>>> import numpy as np
>>> from numpy import linalg as LA
>>> np.set_printoptions(precision=3, suppress=True, linewidth=200)
>>> def rd(a):
...     return np.round(a, 3) + 0
... 
>>> data = np.loadtxt("arr.csv", delimiter=",")
>>> data
array([[-1.,  1.,  2.,  0.,  2.,  0.],
       [ 2.,  1.,  0.,  1.,  0.,  0.],
       [ 9.,  6.,  2.,  5.,  2.,  0.]])
>>> # rank 2
>>> rng = np.random.default_rng(22787)
>>> B = data + rng.integers(-2, 3, (3, 2)) @ rng.integers(-2, 3, (2, 6))
>>> B
array([[ 0., -5., -2., -4., -1.,  4.],
       [ 2.,  5.,  2.,  4.,  1., -2.],
       [ 9., 10.,  4.,  8.,  3., -2.]])
>>> LA.matrix_rank(B - data, tol=1e-8)
np.int64(2)
>>> rd(LA.svd(B - data, compute_uv=False))
array([12.644,  1.463,  0.   ])
>>> B - data
array([[ 1., -6., -4., -4., -3.,  4.],
       [ 0.,  4.,  2.,  3.,  1., -2.],
       [ 0.,  4.,  2.,  3.,  1., -2.]])
>>> B = np.array([[3, 0], [0, -1], [3, 2], [-3, 0], [-2, -2], [-3, 2]])
>>> LA.matrix_rank(np.vstack([data, B.T]))
np.int64(4)
>>> np.einsum("ij,ij->i", data, data)
array([ 10.,   6., 150.])
>>> np.vstack([data, B.T]).shape
(5, 6)
>>> B.T @ data.T
array([[-1.,  3., 14.],
       [-1., -1., -6.]])
>>> r0, v = data[0], data[2]
>>> r0 @ r0
np.float64(10.0)
>>> pr = (r0 @ v) / (r0 @ r0) * r0
>>> (v - pr) @ r0
np.float64(0.0)
>>> pr
array([-0.5,  0.5,  1. ,  0. ,  1. ,  0. ])
>>> rd(LA.norm(r0 + v) ** 2 + LA.norm(r0 - v) ** 2)
np.float64(320.0)
>>> np.outer(r0, v)
array([[-9., -6., -2., -5., -2., -0.],
       [ 9.,  6.,  2.,  5.,  2.,  0.],
       [18., 12.,  4., 10.,  4.,  0.],
       [ 0.,  0.,  0.,  0.,  0.,  0.],
       [18., 12.,  4., 10.,  4.,  0.],
       [ 0.,  0.,  0.,  0.,  0.,  0.]])
>>> B = data[0, 0] * data[1:] - np.outer(data[1:, 0], data[0])
>>> B
array([[  0.,  -3.,  -4.,  -1.,  -4.,  -0.],
       [  0., -15., -20.,  -5., -20.,  -0.]])
>>> data[:, 0] / data[0, 0]
array([ 1., -2., -9.])
>>> LA.matrix_rank(B), LA.matrix_rank(data)
(np.int64(1), np.int64(2))
>>> A = np.array([[0.3, 2.0, 1.0, 0.0],
...     [0.0, -1.7, -4.0, -4.0],
...     [5.0, -2.0, 0.3, 5.0],
...     [0.0, 2.0, 1.0, 0.3]])
>>> A
array([[ 0.3,  2. ,  1. ,  0. ],
       [ 0. , -1.7, -4. , -4. ],
       [ 5. , -2. ,  0.3,  5. ],
       [ 0. ,  2. ,  1. ,  0.3]])
>>> gram = A.T @ A
>>> np.allclose(gram, gram.T)
True
>>> rd(LA.eigvalsh(gram)[::-1])
array([64.906, 30.472,  3.746,  0.037])
>>> rd(LA.svd(A, compute_uv=False) ** 2)
array([64.906, 30.472,  3.746,  0.037])
>>> rd(np.trace(gram)), rd((A ** 2).sum())
(np.float64(99.16), np.float64(99.16))
>>> E = np.loadtxt("test14.csv", delimiter=",")
>>> rd(E)
array([[ 0.395,  0.151,  0.465],
       [ 0.151,  0.962, -0.116],
       [ 0.465, -0.116,  0.643]])
>>> proj = np.triu(np.array([[1, 0, 1], [2, 2, 0], [1, 1, 2]]), 1) + np.eye(3)
>>> B = proj @ E @ LA.inv(proj)
>>> np.trace(B), np.trace(E)
(np.float64(2.0), np.float64(2.0))
>>> rd(LA.det(B))
np.float64(0.0)
>>> rd(np.trace(LA.pinv(data) @ data))
np.float64(2.0)
>>> left, sig, vt = LA.svd(E, full_matrices=False)
>>> rd(left.T @ E @ vt.T)
array([[1., 0., 0.],
       [0., 1., 0.],
       [0., 0., 0.]])
>>> rd(left.T @ left)
array([[1., 0., 0.],
       [0., 1., 0.],
       [0., 0., 1.]])
>>> np.allclose(left * sig @ vt, E)
True
>>> left.shape, sig.shape, vt.shape
((3, 3), (3,), (3, 3))
>>> w, V = LA.eigh(E)
>>> vec = np.array([4, 2, 3])
>>> rd(vec @ E @ vec)
np.float64(28.134)
>>> rd(LA.eigvalsh(E[1:, 1:]))
array([0.605, 1.   ])
>>> rd(V * np.maximum(w, 0) @ V.T)
array([[ 0.395,  0.151,  0.465],
       [ 0.151,  0.962, -0.116],
       [ 0.465, -0.116,  0.643]])
>>> gram = E.T @ E
>>> (E @ E.T).shape
(3, 3)
>>> K = np.load("out8.npy")
>>> rd(K)
array([[-0.522, -0.46 , -0.112, -0.709],
       [ 0.365, -0.344, -0.86 ,  0.09 ],
       [-0.365,  0.779, -0.484, -0.16 ],
       [-0.679, -0.251, -0.117,  0.681]])
>>> r0 = np.array([3, 3, 0, 0])
>>> B = K + np.outer(r0, np.eye(4)[0])
>>> LA.matrix_rank(LA.inv(B) - LA.inv(K), tol=1e-8)
np.int64(1)
>>> rd(LA.det(B) / LA.det(K)), rd(1 + LA.solve(K, r0)[0])
(np.float64(0.53), np.float64(0.53))
>>> rk = LA.matrix_rank(E)
>>> rk
np.int64(2)
>>> N = LA.svd(E)[2][rk:].T
>>> np.allclose(E @ N, 0)
True
>>> rd(N[:, 0] / N[np.abs(N[:, 0]).round(6).argmax(), 0])
array([ 1.   , -0.25 , -0.768])
>>> [int(LA.matrix_rank(E[:i])) for i in range(1, len(E) + 1)]
[1, 2, 2]
>>> gram = K.T @ K
>>> (K @ K.T).shape
(4, 4)
>>> rd(np.diag(gram))
array([1., 1., 1., 1.])
>>> B = LA.inv(K)
>>> rd(B)
array([[-0.522,  0.365, -0.365, -0.679],
       [-0.46 , -0.344,  0.779, -0.251],
       [-0.112, -0.86 , -0.484, -0.117],
       [-0.709,  0.09 , -0.16 ,  0.681]])
>>> rd(LA.slogdet(K)[0])
np.float64(-1.0)
>>> rd(LA.det(K) * LA.det(B))
np.float64(1.0)
>>> rd(LA.det(K) * B)
array([[ 0.522, -0.365,  0.365,  0.679],
       [ 0.46 ,  0.344, -0.779,  0.251],
       [ 0.112,  0.86 ,  0.484,  0.117],
       [ 0.709, -0.09 ,  0.16 , -0.681]])
>>> rd(LA.inv(B))
array([[-0.522, -0.46 , -0.112, -0.709],
       [ 0.365, -0.344, -0.86 ,  0.09 ],
       [-0.365,  0.779, -0.484, -0.16 ],
       [-0.679, -0.251, -0.117,  0.681]])
>>> np.allclose(B, K.T)
True
>>> rd(K @ B)
array([[1., 0., 0., 0.],
       [0., 1., 0., 0.],
       [0., 0., 1., 0.],
       [0., 0., 0., 1.]])
